$ python3 -q
>>> import numpy as np
>>> np.set_printoptions(precision=2, suppress=True, linewidth=100, floatmode="fixed")
>>> def rd(a):
...     return np.round(a, 2) + 0
... 
>>> W0 = np.load("dump.npy")
>>> W0
array([[-2.12, -7.74, -2.55],
       [ 2.67,  2.59,  1.12],
       [-0.66, -8.76,  0.59],
       [ 2.57,  2.06,  1.27],
       [ 1.70,  1.88,  1.56],
       [-0.42, -8.13, -1.05],
       [ 0.43, -8.15, -0.29],
       [ 2.22,  4.55,  1.24],
       [ 3.05,  1.04,  2.41],
       [ 0.68, -7.76, -0.55],
       [ 3.79,  1.95, -0.25],
       [ 1.93,  1.96,  0.59],
       [-0.39, -8.85, -0.28],
       [ 0.95,  2.47,  0.89],
       [ 3.34,  0.35,  1.24],
       [ 2.31,  1.37,  1.62],
       [-0.78, -8.39,  0.33],
       [ 1.71,  2.89,  2.31],
       [-2.01, -8.04,  0.22],
       [ 0.05, -8.01,  0.59],
       [ 2.14,  1.09,  1.11],
       [ 1.54,  1.70,  1.14],
       [ 2.43,  2.24,  1.90]])
>>> Uu, sig, Vt = np.linalg.svd(W0, full_matrices=False)
>>> rd(np.cumsum(sig ** 2) / np.sum(sig ** 2))
array([0.87, 0.98, 1.00])
>>> np.allclose(Uu * sig @ Vt, W0)
True
>>> rd(np.abs(Vt[0]))
array([0.18, 0.98, 0.10])
>>> Uu.shape, sig.shape, Vt.shape
((23, 3), (3,), (3, 3))
>>> rd(Uu.T @ Uu)
array([[1.00, 0.00, 0.00],
       [0.00, 1.00, 0.00],
       [0.00, 0.00, 1.00]])
>>> np.abs(Uu[:, 0]).round(6).argmax()
np.int64(12)
>>> (sig > 1e-8).sum()
np.int64(3)
>>> rd(np.sqrt((sig ** 2).sum())), rd(np.linalg.norm(W0))
(np.float64(28.42), np.float64(28.42))
>>> rd(sig)
array([26.48,  9.66,  3.60])
>>> cent = W0[[17, 0]].astype(float)
>>> for _ in range(7):
...     labels = np.linalg.norm(W0[:, None] - cent, axis=-1).argmin(axis=1)
...     cent = np.array([W0[labels == j].mean(axis=0) for j in range(2)])
... 
>>> labels
array([1, 0, 1, 0, 0, 1, 1, 0, 0, 1, 0, 0, 1, 0, 0, 0, 1, 0, 1, 1, 0, 0, 0])
>>> rd(cent)
array([[ 2.31,  2.01,  1.30],
       [-0.58, -8.20, -0.33]])
